$ python -q
>>> import numpy as np
>>> from numpy import linalg as LA
>>> np.set_printoptions(precision=2, suppress=True, linewidth=140, sign=" ")
>>> rd = lambda a: np.round(a, 2) + 0
>>> E = np.loadtxt("test0.csv", delimiter=",")
>>> print(E)
[[ 6.  5.  5.  3.  7.  0.  2.  6.  0.  7.]
 [ 0.  2.  0.  3.  1.  6.  2.  0.  6.  1.]
 [ 0.  2.  0.  3.  1.  6.  2.  0.  6.  1.]
 [ 0.  1.  0.  3.  0.  9.  2.  0.  9.  0.]
 [ 0.  1.  0.  3.  0.  9.  2.  0.  9.  0.]
 [ 0.  2.  0.  3.  1.  6.  2.  0.  6.  1.]
 [ 0.  2.  0.  3.  1.  6.  2.  0.  6.  1.]
 [ 0.  1.  0.  3.  0.  9.  2.  0.  9.  0.]
 [ 0.  2.  0.  3.  1.  6.  2.  0.  6.  1.]
 [ 6.  5.  5.  3.  7.  0.  2.  6.  0.  7.]
 [ 0.  1.  0.  3.  0.  9.  2.  0.  9.  0.]
 [ 4.  4.  3.  3.  5.  0.  2.  4.  0.  5.]]
>>> # row 2 repeats row 1
>>> left, s, Vt = LA.svd(E)
>>> evecs = Vt[:(s > 1e-8).sum()]
>>> rng = np.random.default_rng(800947)
>>> vec = E[4] + 5 * E[5] + rng.integers(2) * np.eye(10)[3]
>>> print(vec)
[  0.  11.   0.  18.   5.  39.  12.   0.  39.   5.]
>>> print(rd(np.diag(evecs.T @ evecs)))
[ 0.42  0.41  0.3   0.58  0.31  0.5   0.26  0.42  0.5   0.31]
>>> print(np.allclose(evecs.T @ evecs @ vec, vec))
True
>>> print(LA.matrix_rank(np.vstack([E, vec])))
4
>>> print(rd(evecs.T @ evecs))
[[ 0.42 -0.15  0.17  0.09  0.03 -0.01  0.06  0.42 -0.01  0.03]
 [-0.15  0.41  0.    0.14  0.29  0.    0.09 -0.15  0.    0.29]
 [ 0.17  0.    0.3  -0.24  0.17  0.06 -0.16  0.17  0.06  0.17]
 [ 0.09  0.14 -0.24  0.58 -0.01  0.02  0.38  0.09  0.02 -0.01]
 [ 0.03  0.29  0.17 -0.01  0.31 -0.01 -0.01  0.03 -0.01  0.31]
 [-0.01  0.    0.06  0.02 -0.01  0.5   0.01 -0.01  0.5  -0.01]
 [ 0.06  0.09 -0.16  0.38 -0.01  0.01  0.26  0.06  0.01 -0.01]
 [ 0.42 -0.15  0.17  0.09  0.03 -0.01  0.06  0.42 -0.01  0.03]
 [-0.01  0.    0.06  0.02 -0.01  0.5   0.01 -0.01  0.5  -0.01]
 [ 0.03  0.29  0.17 -0.01  0.31 -0.01 -0.01  0.03 -0.01  0.31]]
>>> print(rd(LA.norm(vec - evecs.T @ evecs @ vec)))
0.0
